In [1]: import numpy as np

In [2]: np.set_printoptions(precision=2, suppress=True, linewidth=200, floatmode="fixed")

In [3]: rd = lambda a: np.round(a, 2) + 0

In [4]: feats = np.load("data.npy")

In [5]: feats
Out[5]: 
array([[ 5,  6,  7,  8],
       [ 9, 10, 11, 12],
       [13, 14, 15, 16],
       [17, 18, 19, 20],
       [21, 22, 23, 24],
       [25, 26, 27, 28]])

In [6]: rd(np.linalg.norm(feats) ** 2 / np.linalg.norm(feats, 2) ** 2)
Out[6]: np.float64(1.0)

In [7]: rd(np.linalg.norm(feats, axis=1))
Out[7]: array([13.19, 21.12, 29.09, 37.07, 45.06, 53.05])

In [8]: np.linalg.norm(feats, axis=1).argmax()
Out[8]: np.int64(5)

In [9]: Uu, sigma, VT = np.linalg.svd(feats)

In [10]: rd(sigma)
Out[10]: array([87.63,  2.09,  0.00,  0.00])

In [11]: np.argmax(sigma[:-1] / (sigma[1:] + 1e-6)) + 1
Out[11]: np.int64(2)

In [12]: A2 = Uu[:, :2] @ np.diag(sigma[:2]) @ VT[:2]

In [13]: np.linalg.matrix_rank(feats, rtol=0.05)
Out[13]: np.int64(1)

In [14]: rd(A2)
Out[14]: 
array([[ 5.00,  6.00,  7.00,  8.00],
       [ 9.00, 10.00, 11.00, 12.00],
       [13.00, 14.00, 15.00, 16.00],
       [17.00, 18.00, 19.00, 20.00],
       [21.00, 22.00, 23.00, 24.00],
       [25.00, 26.00, 27.00, 28.00]])

In [15]: f = np.array([0, 2, 3])

In [16]: np.polyval(f, feats[3])
Out[16]: array([37, 39, 41, 43])

In [17]: np.convolve(feats[3], f)
Out[17]: array([ 0, 34, 87, 92, 97, 60])

In [18]: np.correlate(feats[3], feats[5], "full")
Out[18]: array([ 476,  963, 1460, 1966, 1484,  995,  500])

In [19]: np.array([np.convolve(row, f, "same") for row in feats])
Out[19]: 
array([[ 10,  27,  32,  37],
       [ 18,  47,  52,  57],
       [ 26,  67,  72,  77],
       [ 34,  87,  92,  97],
       [ 42, 107, 112, 117],
       [ 50, 127, 132, 137]])

In [20]: np.cross(feats[3, :3], feats[5, :3])
Out[20]: array([-8, 16, -8])

In [21]: Q, _ = np.linalg.qr(np.array([[0.4, -0.1, 0.4, -1.0, 0.3, 1.2, -0.9, -1.0],
    ...:     [0.9, -1.1, -0.2, 1.3, 0.8, -1.0, -0.2, 0.5],
    ...:     [0.3, 1.0, -0.9, 1.8, -1.1, -1.2, -1.9, -0.5],
    ...:     [0.9, 0.6, -0.8, -0.6, 0.2, 2.0, 0.4, 0.7],
    ...:     [0.4, -2.1, -0.9, 0.2, 0.6, 1.9, -0.4, -1.3],
    ...:     [0.3, -0.4, -0.1, 0.3, 1.0, 0.4, 0.1, 1.4],
    ...:     [-1.1, -0.2, -0.8, 2.0, -1.0, 1.6, -0.8, 2.9],
    ...:     [0.5, -1.8, 1.4, 1.3, 1.0, 0.6, -0.4, 0.1]]))

In [22]: vals = np.array([0, 2, 1, 1, 1, 2, 0, 0])

In [23]: data = Q @ np.diag(vals) @ Q.T

In [24]: rd(data)
Out[24]: 
array([[ 0.42, -0.43, -0.16,  0.42, -0.05, -0.18,  0.15,  0.25],
       [-0.43,  0.53,  0.13, -0.58,  0.24,  0.12, -0.05, -0.01],
       [-0.16,  0.13,  0.90,  0.14, -0.38, -0.30,  0.05, -0.30],
       [ 0.42, -0.58,  0.14,  1.08, -0.30,  0.14,  0.47, -0.14],
       [-0.05,  0.24, -0.38, -0.30,  1.25, -0.11,  0.33,  0.18],
       [-0.18,  0.12, -0.30,  0.14, -0.11,  0.74,  0.24,  0.02],
       [ 0.15, -0.05,  0.05,  0.47,  0.33,  0.24,  0.84,  0.52],
       [ 0.25, -0.01, -0.30, -0.14,  0.18,  0.02,  0.52,  1.23]])

In [25]: vals, V = np.linalg.eigh(data)

In [26]: x = np.array([0, 0, 2, 0, 0, 2, 0, 2])

In [27]: rd(np.linalg.eigvalsh(data[1:, 1:]))
Out[27]: array([0.00, 0.00, 0.80, 1.00, 1.00, 1.78, 2.00])

In [28]: rd(np.abs(data).sum(axis=1).max()), rd(np.abs(vals).max())
Out[28]: (np.float64(3.27), np.float64(2.0))
